% ipython --no-banner

In [1]: import numpy as np

In [2]: np.set_printoptions(precision=2, suppress=True, linewidth=200, sign=" ")

In [3]: X = np.loadtxt("run16.csv", delimiter=",")

In [4]: X
Out[4]: 
array([[ 0.93,  0.95,  0.87,  0.84, -0.98, -0.94,  0.56, -0.81,  0.6 , -0.92, -0.45],
       [-0.56, -0.36, -0.84, -0.58, -0.52, -0.75, -0.91,  0.54, -0.17,  0.18, -0.58],
       [-0.97, -0.64, -0.52, -0.99,  1.  ,  0.96, -0.99,  0.98,  0.85,  0.9 ,  0.78],
       [-0.27,  0.18,  0.73, -0.59,  0.97,  0.92,  0.17,  0.45,  0.69,  0.35,  0.77],
       [ 0.21,  0.64, -0.63, -0.18, -0.97, -0.99, -0.94,  0.14,  0.34, -0.7 , -0.83],
       [-0.58, -0.34,  0.13, -0.69,  0.95,  0.86, -0.26,  0.59,  0.36,  0.56,  0.6 ],
       [-0.65, -0.56,  0.41, -0.69,  0.99,  0.98,  0.35,  0.59,  0.29,  0.76,  0.83],
       [ 0.16, -0.56, -0.96,  0.73, -1.  , -0.99, -0.53, -0.54, -0.92, -0.35, -0.95],
       [-0.83, -0.99, -0.54,  0.04,  0.99,  1.  ,  0.97,  0.12, -0.94,  0.97,  0.84],
       [-0.43, -0.89,  0.52,  0.27,  0.99,  1.  ,  0.98, -0.18, -0.7 ,  0.88,  0.9 ],
       [ 0.11,  0.8 ,  0.76, -0.63,  0.7 ,  0.06, -0.64,  0.45,  0.9 , -0.4 ,  0.42],
       [ 0.81,  0.84,  1.  ,  0.6 ,  0.98,  0.99,  0.99, -0.64,  0.84, -0.33,  0.96],
       [ 0.19, -0.4 ,  0.95,  0.46,  0.99,  1.  ,  0.99, -0.43, -0.03,  0.65,  0.95],
       [-0.02, -0.19, -0.8 ,  0.2 , -0.94, -0.92, -0.65, -0.1 , -0.52, -0.24, -0.76],
       [ 0.54,  0.86, -0.08,  0.  , -0.97, -0.99, -0.89, -0.06,  0.64, -0.83, -0.77],
       [ 0.65, -0.83, -0.59,  0.98, -0.97, -0.16,  0.99, -0.94, -0.98,  0.1 , -0.56],
       [-0.66, -0.5 , -0.38, -0.7 ,  0.86,  0.66, -0.56,  0.62,  0.11,  0.58,  0.32],
       [-0.01,  0.77,  0.65, -0.7 ,  0.65, -0.11, -0.77,  0.54,  0.89, -0.36,  0.32],
       [ 0.54,  0.87,  0.99, -0.24,  0.99,  0.98,  0.87,  0.  ,  0.95, -0.24,  0.95],
       [ 0.87,  0.86,  0.91,  0.81, -0.74, -0.41,  0.87, -0.78,  0.45, -0.79,  0.12],
       [ 0.09,  0.35,  0.5 , -0.18,  0.5 ,  0.32,  0.03,  0.1 ,  0.47, -0.1 ,  0.32],
       [ 0.74, -0.55,  0.54,  0.96, -0.51,  0.79,  1.  , -0.92, -0.91,  0.08,  0.29],
       [ 0.97,  0.99,  0.78,  0.89, -1.  , -1.  , -0.38, -0.86,  0.77, -0.99, -0.9 ],
       [ 0.86,  0.89,  0.97,  0.74, -0.05,  0.29,  0.91, -0.72,  0.69, -0.74,  0.54],
       [ 0.37,  0.45, -0.26,  0.29, -0.92, -0.9 , -0.47, -0.24,  0.01, -0.55, -0.62],
       [-0.35,  0.71,  0.48, -0.87,  0.82, -0.03, -0.92,  0.76,  0.92, -0.18,  0.35],
       [ 0.92,  0.64,  0.8 ,  0.96, -0.95, -0.54,  0.98, -0.93, -0.48, -0.76, -0.21],
       [ 0.14, -0.83, -0.79,  0.85, -0.9 , -0.25,  0.85, -0.71, -0.95,  0.31, -0.56],
       [ 0.89,  0.99,  0.94,  0.24, -0.9 , -0.96, -0.56, -0.38,  0.96, -0.95, -0.26],
       [-0.87, -0.97, -0.98, -0.4 ,  0.26,  0.45, -0.45,  0.49, -0.93,  0.88, -0.4 ],
       [ 0.05, -0.87, -0.63,  0.83, -0.54,  0.53,  0.94, -0.69, -0.95,  0.52, -0.18],
       [ 0.28, -0.41, -0.04,  0.68, -0.41,  0.27,  0.82, -0.56, -0.67,  0.1 , -0.03],
       [ 0.71,  0.35, -0.85,  0.86, -1.  , -1.  , -0.49, -0.75, -0.76, -0.82, -0.96],
       [ 0.54,  0.91,  0.58, -0.22, -0.77, -0.92, -0.8 ,  0.07,  0.85, -0.8 , -0.37],
       [ 0.62, -0.01,  0.11,  0.83, -0.87, -0.41,  0.84, -0.74, -0.64, -0.35, -0.32],
       [-0.61,  0.06, -0.97, -0.79, -0.98, -1.  , -1.  ,  0.74,  0.07, -0.36, -0.94],
       [ 0.23,  0.9 , -0.28, -0.63, -0.95, -0.99, -0.99,  0.49,  0.86, -0.83, -0.79],
       [ 0.68,  0.97,  0.98, -0.38,  0.83,  0.39,  0.01,  0.11,  0.98, -0.74,  0.74],
       [ 0.35,  0.96,  0.96, -0.79,  0.88,  0.13, -0.77,  0.58,  0.99, -0.68,  0.67]])

In [5]: out = X / np.linalg.norm(X, axis=1, keepdims=True)

In [6]: cov = out @ out.T

In [7]: (cov - 2 * np.eye(39)).round(6).argmax(axis=1)
Out[7]: 
array([ 19,  35,  16,   6,  14,   6,   5,  13,   9,   8,  38,  18,   9,   7,   4,  27,   2,  10,  20,   0,  37,  31,   0,  19,  14,  17,  34,  15,  33,  16,  31,  21,   7,  28,  26,   1,   4,  20,
        10])

In [8]: round(np.degrees(np.arccos(np.clip(cov[25, 16], -1, 1))), 2)
Out[8]: np.float64(59.82)

In [9]: np.linalg.norm(out, axis=1)
Out[9]: 
array([ 1.,  1.,  1.,  1.,  1.,  1.,  1.,  1.,  1.,  1.,  1.,  1.,  1.,  1.,  1.,  1.,  1.,  1.,  1.,  1.,  1.,  1.,  1.,  1.,  1.,  1.,  1.,  1.,  1.,  1.,  1.,  1.,  1.,  1.,  1.,  1.,  1.,  1.,
        1.])

In [10]: cov[25]
Out[10]: 
array([-0.22,  0.12,  0.6 ,  0.65,  0.12,  0.59,  0.4 , -0.62, -0.25, -0.22,  0.93,  0.13, -0.11, -0.38,  0.17, -0.99,  0.5 ,  0.97,  0.42, -0.26,  0.71, -0.78, -0.09, -0.06, -0.2 ,  1.  , -0.55,
       -0.97,  0.2 , -0.13, -0.94, -0.94, -0.51,  0.39, -0.83,  0.18,  0.39,  0.65,  0.9 ])
